$ ipython --no-banner

In [1]: import numpy as np

In [2]: import numpy.linalg as la

In [3]: np.set_printoptions(precision=2, suppress=True, linewidth=160)

In [4]: K = np.load("w.npy")

In [5]: K
Out[5]: 
array([[0., 1., 1.],
       [1., 0., 1.],
       [1., 1., 0.]])

In [6]: vec = np.array([2, -1, 0])

In [7]: y = K @ vec

In [8]: c, lr = np.zeros(3), 1 / la.norm(K, 2) ** 2

In [9]: for i in range(6):
   ...:     c -= lr * K.T @ (K @ c - y)
   ...:     if i % 1 == 0: print(i, round(la.norm(K @ c - y), 2))
   ...: 
0 1.62
1 1.22
2 0.91
3 0.68
4 0.51
5 0.38

In [10]: np.round(la.cond(K), 2)
Out[10]: np.float64(2.0)

In [11]: c
Out[11]: array([ 1.7 , -0.76,  0.06])

In [12]: K.sum(axis=0)
Out[12]: array([2., 2., 2.])

In [13]: K @ K
Out[13]: 
array([[2., 1., 1.],
       [1., 2., 1.],
       [1., 1., 2.]])

In [14]: Lm = np.diag(K.sum(axis=1)) - K

In [15]: la.matrix_rank(Lm)
Out[15]: np.int64(2)

In [16]: Lm @ np.ones(3)
Out[16]: array([0., 0., 0.])

In [17]: (la.eigvalsh(Lm) < 1e-8).sum()
Out[17]: np.int64(1)

In [18]: feats = np.load("m.npy")

In [19]: feats
Out[19]: 
array([[ 2,  0,  0,  0],
       [-2,  3,  0,  0],
       [-1,  0, -1,  0],
       [ 0,  3, -1,  1]])

In [20]: ang = np.radians(45)

In [21]: R = np.eye(4)

In [22]: R[1, 1] = R[0, 0] = np.cos(ang)

In [23]: R[1, 0], R[0, 1] = -np.sin(ang), np.sin(ang)

In [24]: R
Out[24]: 
array([[ 0.71,  0.71,  0.  ,  0.  ],
       [-0.71,  0.71,  0.  ,  0.  ],
       [ 0.  ,  0.  ,  1.  ,  0.  ],
       [ 0.  ,  0.  ,  0.  ,  1.  ]])

In [25]: A2 = feats @ R.T

In [26]: A2
Out[26]: 
array([[ 1.41, -1.41,  0.  ,  0.  ],
       [ 0.71,  3.54,  0.  ,  0.  ],
       [-0.71,  0.71, -1.  ,  0.  ],
       [ 2.12,  2.12, -1.  ,  1.  ]])

In [27]: np.allclose(feats @ feats.T, A2 @ A2.T)
Out[27]: True

In [28]: la.svd(feats, compute_uv=False), la.svd(A2, compute_uv=False)
Out[28]: (array([4.68, 2.52, 1.26, 0.4 ]), array([4.68, 2.52, 1.26, 0.4 ]))

In [29]: np.allclose(la.norm(feats, axis=1), la.norm(A2, axis=1))
Out[29]: True

In [30]: round(float(la.det(R)), 2), round(float(np.trace(R)), 2)
Out[30]: (1.0, 3.41)

In [31]: ev, V = la.eig(feats)

In [32]: feats @ V[:, 0] - ev[0] * V[:, 0]
Out[32]: array([0., 0., 0., 0.])

In [33]: np.sort(la.eigvals(feats.T))
Out[33]: array([-1.,  1.,  2.,  3.])

In [34]: np.sort(la.eigvals(la.inv(feats)))
Out[34]: array([-1.  ,  0.33,  0.5 ,  1.  ])

In [35]: np.round(np.abs(la.eigvals(feats)).max(), 2)
Out[35]: np.float64(3.0)

In [36]: feats @ feats
Out[36]: 
array([[  4,   0,   0,   0],
       [-10,   9,   0,   0],
       [ -1,   0,   1,   0],
       [ -5,  12,   0,   1]])

In [37]: la.determinant(feats)
AttributeError: module 'numpy.linalg' has no attribute 'determinant'


In [38]: la.matrix_power(feats, 2)
Out[38]: 
array([[  4,   0,   0,   0],
       [-10,   9,   0,   0],
       [ -1,   0,   1,   0],
       [ -5,  12,   0,   1]])

In [39]: round(la.det(feats), 2)
Out[39]: np.float64(-6.0)

In [40]: assert feats == feats.T
ValueError: The truth value of an array with more than one element is ambiguous. Use a.any() or a.all()


In [41]: np.trace(feats)
Out[41]: np.int64(5)

In [42]: np.sort(np.abs(la.eigvals(feats)))
Out[42]: array([1., 1., 2., 3.])

In [43]: (feats - feats.T) / 2
Out[43]: 
array([[ 0. ,  1. ,  0.5,  0. ],
       [-1. ,  0. ,  0. , -1.5],
       [-0.5,  0. ,  0. ,  0.5],
       [ 0. ,  1.5, -0.5,  0. ]])

In [44]: A2 = feats / np.sqrt((feats ** 2).mean(axis=1, keepdims=True))

In [45]: feats - feats.mean(axis=1, keepdims=True)
Out[45]: 
array([[ 1.5 , -0.5 , -0.5 , -0.5 ],
       [-2.25,  2.75, -0.25, -0.25],
       [-0.5 ,  0.5 , -0.5 ,  0.5 ],
       [-0.75,  2.25, -1.75,  0.25]])

In [46]: la.norm(A2, axis=1)
Out[46]: array([2., 2., 2., 2.])

In [47]: la.matrix_rank(A2) == la.matrix_rank(feats)
Out[47]: np.True_

In [48]: data = np.loadtxt("sample18.csv", delimiter=",")

In [49]: data.round(2) + 0
Out[49]: 
array([[ 0.26, -0.44,  0.03],
       [-0.44,  0.73, -0.05],
       [ 0.03, -0.05,  0.  ]])

In [50]: U, sigma, VT = la.svd(data)

In [51]: np.argmax(sigma[:-1] / (sigma[1:] + 1e-6)) + 1
Out[51]: np.int64(1)

In [52]: A2 = U[:, :1] @ np.diag(sigma[:1]) @ VT[:1]

In [53]: A2.round(2) + 0
Out[53]: 
array([[ 0.26, -0.44,  0.03],
       [-0.44,  0.73, -0.05],
       [ 0.03, -0.05,  0.  ]])

In [54]: la.matrix_rank(A2)
Out[54]: np.int64(1)

In [55]: np.round(la.norm(data - A2, 2), 2), round(sigma[1], 2)
Out[55]: (np.float64(0.0), np.float64(0.0))

In [56]: la.matrix_rank(data, rtol=0.05)
Out[56]: np.int64(1)

In [57]: round(la.norm(data - A2) / la.norm(data), 2)
Out[57]: np.float64(0.0)
